% ipython --no-banner

In [1]: import numpy as np

In [2]: np.set_printoptions(precision=1, suppress=True, linewidth=200, legacy="1.25")

In [3]: tidy = lambda a: np.round(a, 1) + 0

In [4]: F = np.load("w.npy")

In [5]: F
Out[5]: 
array([[-20,  13,  41,   2,  -5, -26],
       [-16, -51,   0,  -4,  24,  14],
       [  9,  14, -10,   1,  -6,   4],
       [ -4,  -8,  -5,  -6,   7,  10],
       [ 11,  47, -15, -11, -13,  10],
       [ 35,   9, -43,  13, -11,  16],
       [ 13,   6, -15,   3,  -5,   4],
       [ -8,  -4,   2,  -4,   6,   8],
       [ 26,   0, -27,  20,  -9,   8],
       [  2, -17, -14,   2,   8,  16]])

In [6]: W = np.array([[4, 4, -7, -1, 7],
   ...:     [7, 9, -7, -6, 1],
   ...:     [2, -9, 5, -5, 9],
   ...:     [4, 7, 3, -1, 6],
   ...:     [9, 2, -2, 8, 0],
   ...:     [-9, 0, -1, -4, 8]])

In [7]: coef = np.array([-1, -1, -1, 1, -2])

In [8]: H = np.maximum(F @ W + coef, 0)

In [9]: (H > 0).mean(axis=0)
Out[9]: array([0.3, 0.6, 0.5, 0.4, 0.7])

In [10]: (H > 0).astype(int)
Out[10]: 
array([[1, 0, 1, 0, 1],
       [0, 0, 1, 1, 0],
       [1, 1, 0, 0, 1],
       [0, 0, 1, 1, 0],
       [1, 1, 0, 0, 1],
       [0, 1, 0, 0, 1],
       [0, 1, 0, 0, 1],
       [0, 0, 1, 1, 0],
       [0, 1, 0, 0, 1],
       [0, 1, 1, 1, 1]])

In [11]: W2 = np.array([[1, 3], [3, 3], [-2, 0], [0, 1], [-2, -1]])

In [12]: W @ W2
Out[12]: 
array([[ 16,  16],
       [ 46,  41],
       [-53, -35],
       [  7,  26],
       [ 19,  41],
       [-23, -39]])

In [13]: B = F / np.linalg.norm(F, axis=1, keepdims=True)

In [14]: gram = B @ B.T

In [15]: (gram - 2 * np.eye(10)).round(6).argmax(axis=1)
Out[15]: array([7, 3, 4, 7, 2, 6, 5, 3, 5, 3])

In [16]: tidy(np.degrees(np.arccos(np.clip(gram[3, 9], -1, 1))))
Out[16]: 34.1

In [17]: tidy(np.linalg.norm(B, axis=1))
Out[17]: array([1., 1., 1., 1., 1., 1., 1., 1., 1., 1.])

In [18]: Uu, sv, VT = np.linalg.svd(F)

In [19]: tidy(sv)
Out[19]: array([98.3, 80.6, 34.4,  8.3,  0. ,  0. ])

In [20]: np.argmax(sv[:-1] / (sv[1:] + 1e-6)) + 1
Out[20]: 4

In [21]: B = Uu[:, :4] @ np.diag(sv[:4]) @ VT[:4]

In [22]: np.linalg.matrix_rank(F, rtol=0.05)
Out[22]: 4

In [23]: tidy(np.linalg.norm(F - B) / np.linalg.norm(F))
Out[23]: 0.0

In [24]: np.linalg.matrix_rank(B)
Out[24]: 4

In [25]: tidy(np.abs(F - B).max())
Out[25]: 0.0

In [26]: m1 = np.loadtxt("layer4.csv", delimiter=",")

In [27]: m1
Out[27]: 
array([[-2.9,  2. , -2. , -3. ,  2. ,  3. , -2. ,  2. , -1. , -1. ,  3. ],
       [-3. , -0.9, -1. ,  0. , -3. ,  0. ,  1. , -2. ,  2. ,  0. , -2. ],
       [-3. , -3. ,  0.1,  0. , -1. , -3. , -3. , -1. , -2. ,  1. , -3. ],
       [-3. ,  1. , -2. ,  2.1, -3. , -2. ,  1. ,  2. ,  0. , -3. ,  3. ],
       [-2. , -1. ,  3. , -2. , -0.9,  0. ,  0. , -2. , -3. ,  3. ,  0. ],
       [-1. , -2. ,  0. ,  0. ,  1. , -2.9,  1. ,  1. , -1. ,  2. ,  0. ],
       [ 2. , -2. , -3. ,  3. , -1. , -3. , -0.9, -1. , -2. ,  2. ,  2. ],
       [ 2. , -1. ,  2. ,  2. , -2. ,  2. ,  0. ,  2.1, -1. , -3. , -2. ],
       [ 3. ,  0. ,  2. ,  2. ,  1. , -2. ,  1. , -1. ,  0.1, -1. , -1. ],
       [ 3. , -2. , -3. , -2. ,  0. ,  3. , -2. , -3. , -3. , -1.9, -2. ],
       [-3. ,  2. , -2. , -3. ,  2. ,  3. , -2. ,  2. , -1. , -1. ,  3.1]])

In [28]: B = np.linalg.inv(m1)

In [29]: tidy(np.linalg.det(m1) * np.linalg.det(B))
Out[29]: 1.0

In [30]: (np.abs(B) > 1e-9).astype(int)
Out[30]: 
array([[1, 1, 1, 1, 1, 1, 1, 1, 1, 1, 1],
       [1, 1, 1, 1, 1, 1, 1, 1, 1, 1, 1],
       [1, 1, 1, 1, 1, 1, 1, 1, 1, 1, 1],
       [1, 1, 1, 1, 1, 1, 1, 1, 1, 1, 1],
       [1, 1, 1, 1, 1, 1, 1, 1, 1, 1, 1],
       [1, 1, 1, 1, 1, 1, 1, 1, 1, 1, 1],
       [1, 1, 1, 1, 1, 1, 1, 1, 1, 1, 1],
       [1, 1, 1, 1, 1, 1, 1, 1, 1, 1, 1],
       [1, 1, 1, 1, 1, 1, 1, 1, 1, 1, 1],
       [1, 1, 1, 1, 1, 1, 1, 1, 1, 1, 1],
       [1, 1, 1, 1, 1, 1, 1, 1, 1, 1, 1]])

In [31]: Uu, sv, VT = np.linalg.svd(m1)

In [32]: tidy(sv)
Out[32]: array([12.3,  9.5,  9.3,  7.7,  7.2,  5.4,  4.1,  2.7,  2.4,  0.6,  0. ])

In [33]: np.argmax(sv[:-1] / (sv[1:] + 1e-6)) + 1
Out[33]: 10

In [34]: B = Uu[:, :10] @ np.diag(sv[:10]) @ VT[:10]

In [35]: np.linalg.matrix_rank(m1, rtol=0.05)
Out[35]: 9

In [36]: tidy(np.linalg.norm(m1 - B) / np.linalg.norm(m1))
Out[36]: 0.0

In [37]: tidy(np.abs(m1 - B).max())
Out[37]: 0.0
